% ipython --no-banner

In [1]: import numpy as np

In [2]: np.set_printoptions(precision=1, suppress=True, linewidth=200, floatmode="fixed")

In [3]: data = np.load("case5.npy")

In [4]: data
Out[4]: 
array([[ 4.1, -2.6, -1.2],
       [ 4.3,  0.7, -2.5],
       [ 1.8, -0.2,  4.7],
       [ 0.3, -2.2,  4.5],
       [ 1.1,  4.5, -1.8],
       [ 3.6,  2.7,  2.2],
       [-3.8, -2.6, -1.9],
       [-2.5,  2.2, -3.7],
       [ 2.6,  4.1,  1.2],
       [-3.7,  1.6,  3.0],
       [ 0.9,  4.9,  0.7],
       [-1.6,  1.3,  4.5],
       [-3.2, -2.9,  2.5],
       [ 3.2,  1.0,  3.7]])

In [5]: f = np.array([-3, -2])

In [6]: np.polyval(f, data[12])
Out[6]: array([ 7.6,  6.7, -9.5])

In [7]: np.cross(data[12, :3], data[9, :3])
Out[7]: array([-12.7,   0.4, -15.9])

In [8]: np.correlate(data[12], data[9], "full")
Out[8]: array([ -9.6, -13.8,  14.7,  14.7,  -9.2])

In [9]: d = np.linalg.norm(data[:, None] - data[None], axis=-1)

In [10]: d.shape
Out[10]: (14, 14)

In [11]: np.unravel_index(d.round(6).argmax(), d.shape)
Out[11]: (np.int64(5), np.int64(6))

In [12]: np.linalg.norm(data, axis=1)
Out[12]: array([5.0, 5.0, 5.0, 5.0, 5.0, 5.0, 5.0, 5.0, 5.0, 5.0, 5.0, 4.9, 5.0, 5.0])

In [13]: np.linalg.norm(data - data.mean(axis=0), axis=1)
Out[13]: array([5.5, 5.3, 3.9, 4.6, 4.7, 3.7, 6.3, 5.8, 3.8, 4.7, 4.0, 4.0, 5.5, 3.7])

In [14]: C = np.array([[2, 2, 5]])

In [15]: rng = np.random.default_rng(42)

In [16]: feats = rng.normal(size=(28, 1)) @ C + np.array([2, 7, 9])

In [17]: feats
Out[17]: 
array([[ 2.6,  7.6, 10.5],
       [-0.1,  4.9,  3.8],
       [ 3.5,  8.5, 12.8],
       [ 3.9,  8.9, 13.7],
       [-1.9,  3.1, -0.8],
       [-0.6,  4.4,  2.5],
       [ 2.3,  7.3,  9.6],
       [ 1.4,  6.4,  7.4],
       [ 2.0,  7.0,  8.9],
       [ 0.3,  5.3,  4.7],
       [ 3.8,  8.8, 13.4],
       [ 3.6,  8.6, 12.9],
       [ 2.1,  7.1,  9.3],
       [ 4.3,  9.3, 14.6],
       [ 2.9,  7.9, 11.3],
       [ 0.3,  5.3,  4.7],
       [ 2.7,  7.7, 10.8],
       [ 0.1,  5.1,  4.2],
       [ 3.8,  8.8, 13.4],
       [ 1.9,  6.9,  8.8],
       [ 1.6,  6.6,  8.1],
       [ 0.6,  5.6,  5.6],
       [ 4.4,  9.4, 15.1],
       [ 1.7,  6.7,  8.2],
       [ 1.1,  6.1,  6.9],
       [ 1.3,  6.3,  7.2],
       [ 3.1,  8.1, 11.7],
       [ 2.7,  7.7, 10.8]])

In [18]: C = feats[[8, 26]].astype(float)

In [19]: for _ in range(4):
    ...:     idx = np.linalg.norm(feats[:, None] - C, axis=-1).argmin(axis=1)
    ...:     C = np.array([feats[idx == j].mean(axis=0) for j in range(2)])
    ...: 

In [20]: idx
Out[20]: array([1, 0, 1, 1, 0, 0, 1, 0, 0, 0, 1, 1, 1, 1, 1, 0, 1, 0, 1, 0, 0, 0, 1, 0, 0, 0, 1, 1])

In [21]: C
Out[21]: 
array([[ 0.7,  5.7,  5.7],
       [ 3.3,  8.3, 12.1]])

In [22]: C[1] - C[0]
Out[22]: array([2.6, 2.6, 6.4])

In [23]: arr = np.load("dump.npy")

In [24]: arr
Out[24]: 
array([[ -4.0,   0.5,  -1.0,   0.3],
       [ 30.0,  -0.8,  -1.5,  -0.8],
       [ -6.0,  -0.9,   1.2,  -0.9],
       [-14.0,  -1.0,  -0.7,  -0.1]])

In [25]: idx = rng.permutation(4)

In [26]: idx
Out[26]: array([3, 1, 2, 0])

In [27]: A2 = arr[idx][:, idx]

In [28]: np.sort(np.abs(np.linalg.eigvals(A2)))
Out[28]: array([1.1, 1.7, 3.4, 6.4])
